% ipython --no-banner

In [1]: import numpy as np

In [2]: np.set_printoptions(suppress=True, linewidth=160)

In [3]: A = np.loadtxt("case4.csv", delimiter=",")

In [4]: A
Out[4]: 
array([[-1.,  1.,  0.,  1.,  0.,  0.,  0.,  0.],
       [-1.,  0.,  1.,  1., -2.,  0.,  0.,  0.],
       [-2., -2.,  0.,  1., -2.,  0.,  0.,  0.],
       [-1., -2.,  1.,  0.,  2.,  0.,  0.,  0.],
       [-1., -2., -1., -1., -1.,  0.,  0.,  0.],
       [ 0.,  0.,  0.,  0.,  0., -7.,  5.,  2.],
       [ 0.,  0.,  0.,  0.,  0., -1.,  7.,  7.],
       [ 0.,  0.,  0.,  0.,  0., -7., -2.,  0.]])

In [5]: other = A / np.sqrt((A ** 2).mean(axis=1, keepdims=True))

In [6]: np.linalg.matrix_rank(A - A.mean(axis=1, keepdims=True))
Out[6]: np.int64(7)

In [7]: np.round(np.linalg.norm(other, axis=1), 3)
Out[7]: array([2.828, 2.828, 2.828, 2.828, 2.828, 2.828, 2.828, 2.828])

In [8]: mat = np.array([[-2, -1, 1, 2],
   ...:     [1, 1, -1, 1],
   ...:     [1, -2, -1, 2],
   ...:     [0, 0, -1, -2],
   ...:     [-2, 1, -1, 0],
   ...:     [1, 1, -1, 1],
   ...:     [0, 0, 0, 2],
   ...:     [0, -1, 0, -2]])

In [9]: vec = np.array([-1, -3, -1, 0])

In [10]: target = mat @ vec

In [11]: target
Out[11]: array([ 4, -3,  6,  1,  0, -3,  0,  3])

In [12]: np.round(np.linalg.lstsq(mat, target)[0], 3) + 0
Out[12]: array([-1., -3., -1.,  0.])

In [13]: rng = np.random.default_rng(90)

In [14]: target = target + 0.3 * rng.normal(size=8)

In [15]: target.round(3)
Out[15]: array([ 4.544, -3.143,  5.967,  1.157, -0.094, -2.998,  0.527,  3.36 ])

In [16]: b, *_ = np.linalg.lstsq(mat, target)

In [17]: b.round(3)
Out[17]: array([-1.09 , -3.106, -0.971,  0.031])

In [18]: round(float(np.linalg.norm(target - mat @ b)), 3)
Out[18]: 0.708

In [19]: np.round(mat.T @ (target - mat @ b), 3) + 0
Out[19]: array([0., 0., 0., 0.])

In [20]: other = np.c_[mat[:, :2] @ np.array([[-1, -9], [7, 1]]), np.array([0, 0, 2, 2, 2, -1, 1, 2])]

In [21]: other
Out[21]: 
array([[ -5,  17,   0],
       [  6,  -8,   0],
       [-15, -11,   2],
       [  0,   0,   2],
       [  9,  19,   2],
       [  6,  -8,  -1],
       [  0,   0,   1],
       [ -7,  -1,   2]])

In [22]: np.linalg.matrix_rank(other)
Out[22]: np.int64(3)

In [23]: np.round(np.linalg.norm(other - mat @ np.linalg.lstsq(mat, other)[0], axis=0), 3) + 0
Out[23]: array([0.   , 0.   , 1.793])

In [24]: vec = np.array([2, 2, 2, 0])

In [25]: mat @ vec
Out[25]: array([-4,  2, -4, -2, -4,  2,  0, -2])

In [26]: mat * vec
Out[26]: 
array([[-4, -2,  2,  0],
       [ 2,  2, -2,  0],
       [ 2, -4, -2,  0],
       [ 0,  0, -2,  0],
       [-4,  2, -2,  0],
       [ 2,  2, -2,  0],
       [ 0,  0,  0,  0],
       [ 0, -2,  0,  0]])

In [27]: vec @ mat
Traceback (most recent call last):
  Cell In[27], line 1
    vec @ mat
ValueError: matmul: Input operand 1 has a mismatch in its core dimension 0, with gufunc signature (n?,k),(k,m?)->(n?,m?) (size 8 is different from 4)


In [28]: np.einsum("ij,j->i", mat, vec)
Out[28]: array([-4,  2, -4, -2, -4,  2,  0, -2])

In [29]: np.linalg.norm(mat @ vec) <= np.linalg.norm(mat, 2) * np.linalg.norm(vec) + 1e-9
Out[29]: np.True_

In [30]: np.sign((mat @ vec).round(6))
Out[30]: array([-1,  1, -1, -1, -1,  1,  0, -1])

In [31]: other = A + rng.integers(-2, 3, (8, 7)) @ rng.integers(-2, 3, (7, 8))

In [32]: other
Out[32]: 
array([[ -5.,   3.,  -8.,   5.,   1.,   4.,   0.,   2.],
       [ -6.,   3.,   5.,  -6.,  -5.,   3.,   0., -10.],
       [ -6., -11.,   0.,  -3.,   1.,  -3., -14.,  -4.],
       [  2.,  15.,  -9.,   8.,   2.,   4.,   7.,  -5.],
       [-10.,  -5.,   4.,  -9.,  -3.,   4.,  -5.,  -9.],
       [ -4.,  11.,  -1.,   6.,   2.,   0.,  11.,  -7.],
       [  7.,   7.,  -1.,   0.,   3.,  -5.,   8.,  -4.],
       [ 10.,  -2.,   7.,  -2.,  -2., -15.,   1.,   6.]])

In [33]: np.round(np.linalg.svd(other - A, compute_uv=False), 3) + 0
Out[33]: array([33.751, 26.279, 18.306, 13.837,  5.912,  2.547,  0.482,  0.   ])

In [34]: np.linalg.matrix_rank(other - A, tol=1e-8)
Out[34]: np.int64(7)

In [35]: E = np.array([[1, 0, 0], [0, -4, 0], [0, 0, -2]])

In [36]: proj = np.triu(np.array([[0, 1, 3], [1, 3, 2], [2, 3, 0]]), 1) + np.eye(3)

In [37]: other = proj @ E @ np.linalg.inv(proj)

In [38]: proj @ E - E @ proj
Out[38]: 
array([[ 0., -5., -9.],
       [ 0.,  0.,  4.],
       [ 0.,  0.,  0.]])

In [39]: other
Out[39]: 
array([[ 1., -5.,  1.],
       [ 0., -4.,  4.],
       [ 0.,  0., -2.]])

In [40]: vals, vecs = np.linalg.eigh(E)

In [41]: vals
Out[41]: array([-4., -2.,  1.])

In [42]: np.round(np.linalg.eigvalsh(E @ E), 3)
Out[42]: array([ 1.,  4., 16.])

In [43]: np.round(np.linalg.svd(E, compute_uv=False), 3)
Out[43]: array([4., 2., 1.])

In [44]: round(np.linalg.det(2 * E), 3), round(np.linalg.det(E), 3)
Out[44]: (np.float64(64.0), np.float64(8.0))

In [45]: round(float(np.linalg.det(E.T)), 3)
Out[45]: 8.0

In [46]: round(np.linalg.eigvals(E).sum().real, 3)
Out[46]: np.float64(-5.0)

In [47]: E @ E.T
Out[47]: 
array([[ 1,  0,  0],
       [ 0, 16,  0],
       [ 0,  0,  4]])

In [48]: E.T @ E
Out[48]: 
array([[ 1,  0,  0],
       [ 0, 16,  0],
       [ 0,  0,  4]])

In [49]: np.round(np.linalg.svd(E, compute_uv=False), 3)
Out[49]: array([4., 2., 1.])

In [50]: np.round(np.linalg.norm(E, axis=0), 3)
Out[50]: array([1., 4., 2.])

In [51]: other = E + rng.integers(-2, 3, (3, 1)) @ rng.integers(-2, 3, (1, 3))

In [52]: other
Out[52]: 
array([[ 3, -1,  2],
       [ 0, -4,  0],
       [ 2, -1,  0]])

In [53]: np.abs(other - E).sum(axis=1)
Out[53]: array([5, 0, 5])

In [54]: other = np.array([[-2, -2, 2],
    ...:     [1, 1, 0],
    ...:     [0, 0, 3],
    ...:     [3, 0, -3],
    ...:     [-1, 0, -3],
    ...:     [-2, 2, 2],
    ...:     [1, -1, -1],
    ...:     [0, -1, -1]])

In [55]: basis = np.array([[-1, 0, -2, 0, -1, 2, 2],
    ...:     [-1, 0, -1, 0, -1, -1, -1],
    ...:     [0, 2, 2, 2, 0, 1, -1]])

In [56]: J = other @ basis + 0.05 * rng.normal(size=(8, 7))

In [57]: J.round(3) + 0
Out[57]: 
array([[  3.987,   4.02 ,   9.999,   4.04 ,   4.005,   0.014,  -4.05 ],
       [ -2.013,  -0.014,  -2.853,   0.02 ,  -2.023,   1.058,   0.964],
       [  0.051,   6.044,   5.981,   6.079,   0.011,   3.006,  -3.024],
       [ -2.96 ,  -5.931, -12.017,  -6.063,  -2.982,   2.925,   9.017],
       [  0.987,  -6.009,  -3.929,  -5.958,   0.964,  -5.043,   1.011],
       [  0.09 ,   4.073,   5.971,   4.018,   0.   ,  -4.024,  -8.059],
       [ -0.046,  -1.921,  -2.979,  -1.999,  -0.035,   2.011,   3.956],
       [  0.952,  -2.027,  -1.076,  -2.025,   0.988,  -0.064,   1.98 ]])

In [58]: W1 = np.array([[-6, 6, -9, -8],
    ...:     [-8, 4, 3, 6],
    ...:     [-1, -8, -9, 0],
    ...:     [-3, -2, -4, 5],
    ...:     [-9, -6, 0, -1],
    ...:     [5, 4, -8, 3],
    ...:     [-5, -1, -3, -3]])

In [59]: b = np.array([2, 0, 2, 2])

In [60]: H = np.maximum(J @ W1 + b, 0)

In [61]: np.linalg.matrix_rank(H)
Out[61]: np.int64(4)

In [62]: basis = np.array([[8, 8], [2, 6], [6, 3], [5, 3]])

In [63]: W1 @ basis
Out[63]: 
array([[-130,  -63],
       [  -8,  -13],
       [ -78,  -83],
       [ -27,  -33],
       [ -89, -111],
       [  15,   49],
       [ -75,  -64]])

In [64]: F = np.load("run8.npy")

In [65]: F
Out[65]: 
array([[0., 0., 0., 1., 2., 1., 2., 3.],
       [0., 0., 0., 0., 1., 1., 0., 3.],
       [0., 0., 0., 0., 3., 1., 2., 2.],
       [1., 0., 0., 0., 0., 0., 0., 0.],
       [2., 1., 3., 0., 0., 0., 0., 0.],
       [1., 1., 1., 0., 0., 0., 0., 0.],
       [2., 0., 2., 0., 0., 0., 0., 0.],
       [3., 3., 2., 0., 0., 0., 0., 0.]])

In [66]: np.round(np.linalg.norm(F) ** 2 / np.linalg.norm(F, 2) ** 2, 3)
Out[66]: np.float64(2.229)

In [67]: np.round(np.linalg.norm(F[2], 1), 3), round(float(np.linalg.norm(F[2], np.inf)), 3)
Out[67]: (np.float64(8.0), 3.0)

In [68]: np.round(np.linalg.norm(F, 1), 3), round(float(np.linalg.norm(F, np.inf)), 3)
Out[68]: (np.float64(9.0), 9.0)

In [69]: round(float(np.linalg.norm(F[2] - F[5])), 3)
Out[69]: 4.583

In [70]: np.round(np.linalg.norm(F, axis=1), 3)
Out[70]: array([4.359, 3.317, 4.243, 1.   , 3.742, 1.732, 2.828, 4.69 ])

In [71]: vals, vecs = np.linalg.eigh(F)

In [72]: vec = np.array([1, 1, 0, -3, -1, 0, -1, 1])

In [73]: round(float(vec @ F @ vec / (vec @ vec)), 3), np.round(vals[0], 3), round(vals[-1], 3)
Out[73]: (-0.286, np.float64(-6.563), np.float64(6.563))

In [74]: np.abs(F).sum(axis=1).max(), round(np.abs(vals).max(), 3)
Out[74]: (np.float64(9.0), np.float64(6.563))

In [75]: (np.sign(vecs[:, -1].round(6)) == np.sign(vecs[0, -1].round(6))).astype(int)
Out[75]: array([1, 1, 1, 1, 1, 1, 1, 1])

In [76]: W1 = np.array([[-9, -5],
    ...:     [-8, -4],
    ...:     [1, 6],
    ...:     [-7, 3],
    ...:     [8, 4],
    ...:     [5, -5],
    ...:     [0, 7],
    ...:     [-4, -2]])

In [77]: b = np.array([-5, 4])

In [78]: H = np.maximum(F @ W1 + b, 0)

In [79]: (H > 0).astype(int)
Out[79]: 
array([[0, 1],
       [0, 0],
       [1, 1],
       [0, 0],
       [0, 1],
       [0, 1],
       [0, 1],
       [0, 0]])

In [80]: basis = np.array([[-3, -1], [-1, 3]])

In [81]: (H @ basis).round(6).argmax(axis=1)
Out[81]: array([1, 0, 1, 0, 1, 1, 1, 0])

In [82]: W1 @ basis
Out[82]: 
array([[ 32,  -6],
       [ 28,  -4],
       [ -9,  17],
       [ 18,  16],
       [-28,   4],
       [-10, -20],
       [ -7,  21],
       [ 14,  -2]])

In [83]: arr = np.load("dump.npy")

In [84]: arr
Out[84]: 
array([[  0.104,  -0.176,  -0.072,   0.138,   0.042,  -0.087,   0.121],
       [ -1.287,   2.245,  -2.588,   0.267,   0.188,  -1.449,   0.616],
       [  4.541,  -6.62 ,   7.406,  -0.875,  -1.342,   3.978,  -1.432],
       [  6.048,  -8.704,   9.85 ,  -0.969,  -1.599,   5.595,  -2.069],
       [  7.411, -10.872,  12.496,  -1.194,  -2.01 ,   7.127,  -2.456],
       [ -7.496,  11.095, -12.433,   1.012,   2.017,  -7.017,   2.572],
       [  1.454,  -2.267,   2.603,  -0.412,  -0.371,   1.399,  -0.406],
       [  3.067,  -4.53 ,   4.882,  -0.39 ,  -0.747,   2.79 ,  -1.093],
       [  2.882,  -4.363,   5.235,  -0.533,  -0.775,   2.727,  -0.913],
       [  3.033,  -4.361,   5.014,  -0.37 ,  -0.775,   2.656,  -1.12 ],
       [ -1.668,   2.266,  -2.511,   0.214,   0.4  ,  -1.25 ,   0.475],
       [ -2.932,   4.177,  -5.003,   0.497,   0.793,  -2.637,   1.137],
       [  1.556,  -2.241,   2.446,  -0.207,  -0.449,   1.598,  -0.437],
       [  0.027,  -0.015,   0.02 ,   0.206,  -0.093,   0.043,  -0.081],
       [ -1.515,   2.131,  -2.556,   0.186,   0.308,  -1.461,   0.457],
       [ -3.037,   4.371,  -5.07 ,   0.317,   0.856,  -2.711,   1.166],
       [ -1.439,   2.108,  -2.564,   0.1  ,   0.344,  -1.467,   0.534],
       [  3.08 ,  -4.448,   4.989,  -0.399,  -0.826,   2.751,  -0.963],
       [ -6.027,   8.725,  -9.881,   0.696,   1.622,  -5.693,   1.96 ],
       [  3.285,  -4.614,   5.078,  -0.607,  -1.097,   2.968,  -0.926],
       [  1.511,  -2.053,   2.436,  -0.017,  -0.318,   1.363,  -0.535],
       [  1.512,  -2.31 ,   2.538,  -0.205,  -0.243,   1.484,  -0.323],
       [  5.948,  -8.786,  10.108,  -0.799,  -1.527,   5.662,  -2.141],
       [ -3.182,   4.423,  -4.902,   0.433,   0.768,  -2.818,   0.922],
       [  1.584,  -2.139,   2.412,  -0.064,  -0.431,   1.265,  -0.57 ],
       [  4.421,  -6.535,   7.416,  -0.571,  -1.134,   4.083,  -1.503],
       [ -2.793,   4.432,  -4.936,   0.362,   0.982,  -2.836,   0.921],
       [ -7.463,  11.064, -12.501,   1.056,   2.023,  -7.084,   2.639],
       [  6.156,  -8.683,   9.884,  -0.732,  -1.671,   5.737,  -1.943],
       [ -0.008,   0.115,  -0.052,  -0.059,  -0.066,   0.024,  -0.166],
       [  4.486,  -6.581,   7.458,  -0.726,  -1.236,   4.173,  -1.495],
       [  1.6  ,  -2.303,   2.411,  -0.196,  -0.313,   1.458,  -0.658],
       [  4.585,  -6.915,   7.435,  -0.657,  -1.249,   4.26 ,  -1.557]])

In [85]: cen = arr - arr.mean(axis=0)

In [86]: U, s, Vh = np.linalg.svd(cen, full_matrices=False)

In [87]: s.round(3)
Out[87]: array([57.495,  0.695,  0.674,  0.561,  0.504,  0.442,  0.397])

In [88]: np.round(np.abs(Vh[-1]), 3)
Out[88]: array([0.556, 0.297, 0.151, 0.399, 0.603, 0.212, 0.108])

In [89]: np.linalg.matrix_rank(cen)
Out[89]: np.int64(7)

In [90]: np.abs(U[:, 0]).argmax()
Out[90]: np.int64(27)

In [91]: round(float((s ** 2).sum() ** 2 / (s ** 4).sum()), 3)
Out[91]: 1.001

In [92]: other = np.c_[arr[:, :6] @ np.array([[3, 1, 3, 2, 3, 0],
    ...:     [0, 0, 2, 3, 3, 2],
    ...:     [2, 1, 3, 3, 2, 0],
    ...:     [1, 2, 1, 3, 2, 0],
    ...:     [2, 0, 1, 0, 0, 3],
    ...:     [1, 1, 2, 3, 3, 1]]), np.array([4, 3, 1, 3, 4, 5, 3, 3, 3, 9, 6, 5, 2, 2, 5, 6, 3, 7, 0, 5, 1, 9, 0, 9, 7, 6, 0, 2, 8, 9, 8, 2, 9])]

In [93]: other.round(3)
Out[93]: 
array([[  0.303,   0.221,  -0.25 ,  -0.383,  -0.345,  -0.313,   4.   ],
       [ -9.843,  -4.79 ,  -9.578,  -7.149,  -6.115,   3.605,   3.   ],
       [ 28.854,  14.175,  28.34 ,  20.749,  18.759, -13.288,   1.   ],
       [ 39.272,  19.555,  38.908,  29.412,  26.579, -16.61 ,   3.   ],
       [ 49.138,  24.646,  49.027,  37.493,  33.602, -20.647,   4.   ],
       [-49.325, -24.922, -48.602, -37.021, -33.096,  21.224,   5.   ],
       [  9.813,   4.632,   9.652,   6.877,   6.14 ,  -4.248,   3.   ],
       [ 19.871,   9.959,  19.23 ,  14.39 ,  12.965,  -8.511,   3.   ],
       [ 19.76 ,   9.778,  19.771,  14.962,  13.142,  -8.324,   3.   ],
       [ 19.863,   9.963,  19.586,  14.883,  13.272,  -8.391,   9.   ],
       [-10.262,  -5.001,  -9.891,  -7.179,  -6.55 ,   4.482,   6.   ],
       [-19.356,  -9.578, -19.435, -14.762, -13.188,   8.096,   5.   ],
       [ 10.053,   5.186,  10.064,   7.9  ,   7.217,  -4.231,   2.   ],
       [  0.184,   0.502,   0.31 ,   0.816,   0.617,  -0.266,   2.   ],
       [-10.316,  -5.16 , -10.379,  -8.13 ,  -7.275,   3.725,   5.   ],
       [-19.933, -10.184, -19.828, -15.353, -13.637,   8.599,   6.   ],
       [-10.124,  -5.27 , -10.283,  -8.347,  -7.322,   3.781,   3.   ],
       [ 19.918,  10.022,  19.588,  14.839,  13.329,  -8.623,   7.   ],
       [-39.596, -20.209, -39.342, -30.513, -27.355,  16.623,   0.   ],
       [ 20.178,  10.117,  20.093,  15.045,  13.859,  -9.551,   5.   ],
       [ 10.115,   5.276,  10.126,   8.209,   7.301,  -3.697,   1.   ],
       [ 10.405,   5.124,  10.05 ,   7.545,   6.724,  -3.865,   9.   ],
       [ 39.869,  20.12 ,  39.594,  30.451,  27.09 , -16.491,   0.   ],
       [-20.199, -10.036, -19.841, -14.956, -13.669,   8.332,   9.   ],
       [  9.915,   5.133,   9.745,   7.59 ,   6.826,  -4.306,   7.   ],
       [ 29.339,  14.778,  28.902,  22.021,  19.597, -12.389,   6.   ],
       [-18.761,  -9.841, -18.651, -14.52 , -12.739,   8.974,   0.   ],
       [-49.373, -24.936, -48.853, -37.321, -33.339,  21.113,   2.   ],
       [ 39.899,  20.313,  39.825,  30.93 ,  27.934, -16.642,   8.   ],
       [ -0.295,  -0.154,  -0.027,   0.068,   0.171,   0.056,   9.   ],
       [ 29.349,  14.665,  29.054,  21.944,  19.698, -12.697,   8.   ],
       [ 10.258,   5.077,   9.834,   7.31 ,   6.695,  -4.087,   2.   ],
       [ 29.73 ,  14.966,  28.844,  21.539,  19.346, -13.317,   9.   ]])

In [94]: np.round(np.linalg.lstsq(arr, other[:, 0])[0], 3) + 0
Out[94]: array([3., 0., 2., 1., 2., 1., 0.])

In [95]: np.round(np.linalg.norm(other - arr @ np.linalg.lstsq(arr, other)[0], axis=0), 3) + 0
Out[95]: array([ 0.   ,  0.   ,  0.   ,  0.   ,  0.   ,  0.   , 28.623])

In [96]: np.linalg.matrix_rank(other)
Out[96]: np.int64(7)
